>>> import numpy as np
>>> np.set_printoptions(precision=4, suppress=True, linewidth=120)
>>> feats = np.load("arr.npy")
>>> feats
array([[6, 0, 6],
       [9, 3, 9],
       [9, 3, 9],
       [8, 2, 8]])
>>> rank = np.linalg.matrix_rank(feats)
>>> rank
np.int64(2)
>>> N = np.linalg.svd(feats)[2][rank:].T
>>> np.round(N @ N.T, 4) + 0
array([[ 0.5,  0. , -0.5],
       [ 0. ,  0. ,  0. ],
       [-0.5,  0. ,  0.5]])
>>> [int(np.linalg.matrix_rank(feats[:i])) for i in range(1, len(feats) + 1)]
[1, 2, 2, 2]
>>> np.round(N[:, 0] / N[np.abs(N[:, 0]).round(6).argmax(), 0], 4) + 0
array([ 1.,  0., -1.])
>>> np.round(feats @ N, 4) + 0
array([[0.],
       [0.],
       [0.],
       [0.]])
>>> Uu, sv, Vt = np.linalg.svd(feats)
>>> sv.round(4) + 0
array([23.2984,  1.7842,  0.    ])
>>> np.argmax(sv[:-1] / (sv[1:] + 1e-6)) + 1
np.int64(2)
>>> Y = Uu[:, :2] @ np.diag(sv[:2]) @ Vt[:2]
>>> round(np.linalg.norm(feats - Y, 2), 4), round(sv[2], 4)
(np.float64(0.0), np.float64(0.0))
>>> round(np.abs(feats - Y).max(), 4)
np.float64(0.0)
>>> np.round(np.linalg.norm(feats - Y) / np.linalg.norm(feats), 4)
np.float64(0.0)
>>> np.linalg.matrix_rank(feats, rtol=0.05)
np.int64(2)
>>> Y.round(4) + 0
array([[6., 0., 6.],
       [9., 3., 9.],
       [9., 3., 9.],
       [8., 2., 8.]])
>>> round(float(np.linalg.norm(feats, 2) / np.linalg.norm(feats)), 4)
0.9971
>>> [round(float(x), 4) for x in np.linalg.svd(feats, compute_uv=False)[:3]]
[23.2984, 1.7842, 0.0]
>>> np.linalg.cond(feats) > 100
np.True_
>>> np.abs(np.diag(np.linalg.qr(feats)[1])) > 1e-9
array([ True,  True, False])
>>> np.round(feats @ np.linalg.pinv(feats) @ feats, 4) + 0
array([[6., 0., 6.],
       [9., 3., 9.],
       [9., 3., 9.],
       [8., 2., 8.]])
>>> Uu, sv, Vt = np.linalg.svd(feats)
>>> evecs = Vt[:(sv > 1e-8).sum()]
>>> rng = np.random.default_rng(97938)
>>> x0 = feats[0] + 2 * feats[2] + rng.integers(2) * np.eye(3)[2]
>>> x0
array([24.,  6., 25.])
>>> np.linalg.matrix_rank(np.vstack([feats, x0]))
np.int64(3)
>>> W0 = np.load("sample7.npy")
>>> W0
array([[ 10.6527,  -8.5335, -14.6185],
       [  8.8295, -17.0193,   5.6905],
       [ -2.3961,  12.4126, -15.4979],
       [  4.727 ,   3.2883, -19.1531],
       [  9.747 ,  -6.149 , -16.3458],
       [ -7.3071,  16.3883,  -8.8335],
       [ -6.4   ,  15.8404, -10.3981],
       [ -5.4201,  15.1391, -11.8925],
       [ -9.3452,  17.1201,  -4.4237],
       [ -4.2471,  -4.0248,  19.1249],
       [ -6.1937,  15.7015, -10.7285],
       [-11.7813,  14.6187,   6.8915],
       [ 11.3264, -16.267 ,  -2.6638],
       [  7.0828,  -0.6622, -18.6921]])
>>> Uu, sv, Vt = np.linalg.svd(W0)
>>> evecs = Vt[:(sv > 1e-8).sum()]
>>> x0 = W0[10] + -1 * W0[9] + rng.integers(2) * np.eye(3)[1]
>>> x0
array([ -1.9466,  19.7263, -29.8534])
>>> np.diag(evecs.T @ evecs)
array([0.3481, 0.7347, 0.9172])
>>> gram = W0.T @ W0
>>> np.trace(gram), (W0 ** 2).sum()
(np.float64(5600.0), np.float64(5600.0))
>>> np.allclose(gram, gram.T)
True
>>> X = np.load("case13.npy")
>>> X
array([[60.8206, 59.3579, -0.0136, 90.7594, 69.2719],
       [58.9714, 59.816 , -1.3617, 89.4971, 71.8656],
       [58.12  , 58.4809, -0.5053, 89.6806, 68.9397],
       [60.7398, 59.7476, -0.1995, 91.2738, 68.7111],
       [59.0142, 59.4124,  0.336 , 90.6058, 68.7215],
       [58.484 , 61.0643, -0.7309, 90.0452, 67.8971],
       [59.525 , 57.9806,  0.4209, 89.8698, 70.4156],
       [58.999 , 58.7929, -2.8403, 88.616 , 69.5721],
       [60.8686, 62.8197,  0.4582, 90.4919, 69.5616],
       [60.9614, 60.9031,  1.8709, 88.7296, 67.8596],
       [61.9185, 60.1709,  0.3695, 89.7086, 70.4082],
       [59.3699, 59.8125,  0.9622, 89.8697, 71.4008],
       [62.62  , 60.9186, -0.7736, 90.9641, 70.4053],
       [59.5609, 60.1983, -0.174 , 92.986 , 69.8684],
       [60.8271, 60.0198,  0.458 , 90.7889, 70.0979],
       [60.2079, 60.1768, -1.0687, 88.64  , 70.0305],
       [60.478 , 58.9636, -1.0129, 91.303 , 70.5144],
       [59.5956, 60.8109, -1.3281, 88.4813, 68.8342],
       [59.2983, 59.4525, -1.9842, 90.0773, 69.074 ],
       [59.9151, 60.6043, -0.0729, 89.1651, 69.5145],
       [61.879 , 57.706 , -1.268 , 89.9606, 70.7329],
       [61.602 , 61.7536,  0.3862, 89.8686, 70.902 ],
       [59.3624, 58.9403, -0.0288, 89.3373, 70.0718],
       [59.8078, 59.5981, -1.3273, 88.4761, 70.675 ],
       [61.4801, 60.8419, -0.6974, 89.8529, 69.4389],
       [60.1494, 60.9199,  0.1187, 90.5649, 70.2405]])
>>> Ac = X - X.mean(axis=0)
>>> Uu, sv, Vt = np.linalg.svd(Ac, full_matrices=False)
>>> np.abs(Uu[:, 0]).argmax()
np.int64(7)
>>> np.round(Ac.mean(axis=0), 4) + 0
array([0., 0., 0., 0., 0.])
>>> Vt[0] * np.sign(Vt[0, np.abs(Vt[0]).argmax()])
array([ 0.602 ,  0.607 ,  0.4381,  0.2779, -0.0046])
>>> np.abs(Vt[0]).argmax()
np.int64(1)
>>> sv ** 2 / (sv ** 2).sum()
array([0.3532, 0.2297, 0.1846, 0.1222, 0.1103])
>>> sv
array([7.0755, 5.7052, 5.1147, 4.162 , 3.953 ])
>>> np.abs(Vt[-1])
array([0.5645, 0.4788, 0.0181, 0.1592, 0.653 ])
